% python3 -q
>>> import numpy as np
>>> import numpy.linalg as la
>>> np.set_printoptions(precision=3, suppress=True, linewidth=140, sign=" ")
>>> rng = np.random.default_rng(32182)
>>> th = np.sort(rng.uniform(-2, 2, 44))
>>> J = np.c_[th, th ** 2, th ** 3] @ np.array([[-6, -1, -3, 0, -5], [-5, 4, 2, 1, 7], [8, 0, 7, -6, 6]])
>>> J
array([[-59.923,  16.079, -34.048,  43.66 ,  -5.851],
       [-59.282,  15.974, -33.63 ,  43.218,  -5.639],
       [-42.348,  13.04 , -22.748,  31.536,  -0.402],
       [-34.228,  11.501, -17.675,  25.936,   1.793],
       [-32.059,  11.071, -16.34 ,  24.439,   2.333],
       [-27.516,  10.139, -13.576,  21.302,   3.391],
       [-26.695,   9.965, -13.082,  20.735,   3.57 ],
       [-23.295,   9.227, -11.054,  18.384,   4.267],
       [-23.251,   9.218, -11.029,  18.354,   4.275],
       [-21.675,   8.864, -10.1  ,  17.263,   4.571],
       [-16.089,   7.538,  -6.883,  13.387,   5.449],
       [-11.556,   6.351,  -4.376,  10.221,   5.905],
       [ -4.774,   4.246,  -0.919,   5.397,   5.833],
       [ -4.755,   4.239,  -0.91 ,   5.383,   5.831],
       [ -4.621,   4.191,  -0.848,   5.286,   5.814],
       [ -2.634,   3.418,   0.038,   3.816,   5.444],
       [ -1.54 ,   2.931,   0.478,   2.979,   5.102],
       [  0.878,   1.362,   1.125,   0.852,   3.286],
       [  0.565,   0.149,   0.328,   0.018,   0.594],
       [ -0.511,  -0.055,  -0.225,   0.003,  -0.354],
       [ -0.791,  -0.062,  -0.323,   0.004,  -0.494],
       [ -0.877,  -0.062,  -0.35 ,   0.004,  -0.531],
       [ -1.261,  -0.046,  -0.449,  -0.005,  -0.655],
       [ -1.892,   0.033,  -0.529,  -0.053,  -0.72 ],
       [ -2.641,   0.224,  -0.446,  -0.209,  -0.522],
       [ -3.917,   1.303,   1.377,  -1.638,   2.117],
       [ -3.926,   1.354,   1.49 ,  -1.721,   2.269],
       [ -3.796,   2.047,   3.213,  -2.976,   4.516],
       [ -3.552,   2.429,   4.276,  -3.748,   5.862],
       [ -2.852,   3.126,   6.399,  -5.29 ,   8.488],
       [ -1.545,   4.023,   9.425,  -7.498,  12.137],
       [ -0.982,   4.344,  10.578,  -8.343,  13.507],
       [ -0.541,   4.578,  11.443,  -8.978,  14.527],
       [  0.7  ,   5.18 ,  13.75 , -10.674,  17.225],
       [  3.965,   6.52 ,  19.273, -14.76 ,  23.577],
       [  5.889,   7.209,  22.304, -17.015,  27.012],
       [  6.854,   7.535,  23.783, -18.118,  28.678],
       [  9.548,   8.392,  27.797, -21.12 ,  33.168],
       [ 14.599,   9.845,  34.994, -26.53 ,  41.124],
       [ 15.04 ,   9.965,  35.607, -26.992,  41.797],
       [ 15.716,  10.146,  36.543, -27.698,  42.822],
       [ 24.032,  12.217,  47.713, -36.16 ,  54.963],
       [ 24.041,  12.219,  47.726, -36.17 ,  54.976],
       [ 26.07 ,  12.689,  50.378, -38.187,  57.833]])
>>> Xc = J - J.mean(axis=0)
>>> U, sv, Vt = la.svd(Xc, full_matrices=False)
>>> np.searchsorted(np.cumsum(sv ** 2) / (sv ** 2).sum(), 0.9) + 1
np.int64(1)
>>> np.abs(Vt[0]).argmax()
np.int64(2)
>>> round(float((sv ** 2).sum() ** 2 / (sv ** 4).sum()), 3)
1.194
>>> sv.round(3) + 0
array([ 238.275,   72.822,   14.846,    0.   ,    0.   ])
>>> la.matrix_rank(Xc)
np.int64(3)
>>> (np.sign(U[:, 0]) == np.sign(U[0, 0])).astype(int)
array([ 1,  1,  1,  1,  1,  1,  1,  1,  1,  1,  1,  1,  1,  1,  1,  1,  1,  1,  1,  1,  1,  1,  1,  1,  1,  1,  1,  1,  0,  0,  0,  0,  0,
        0,  0,  0,  0,  0,  0,  0,  0,  0,  0,  0])
>>> Vt[0] * np.sign(Vt[0, np.abs(Vt[0]).argmax()])
array([ 0.496, -0.007,  0.543, -0.53 ,  0.421])
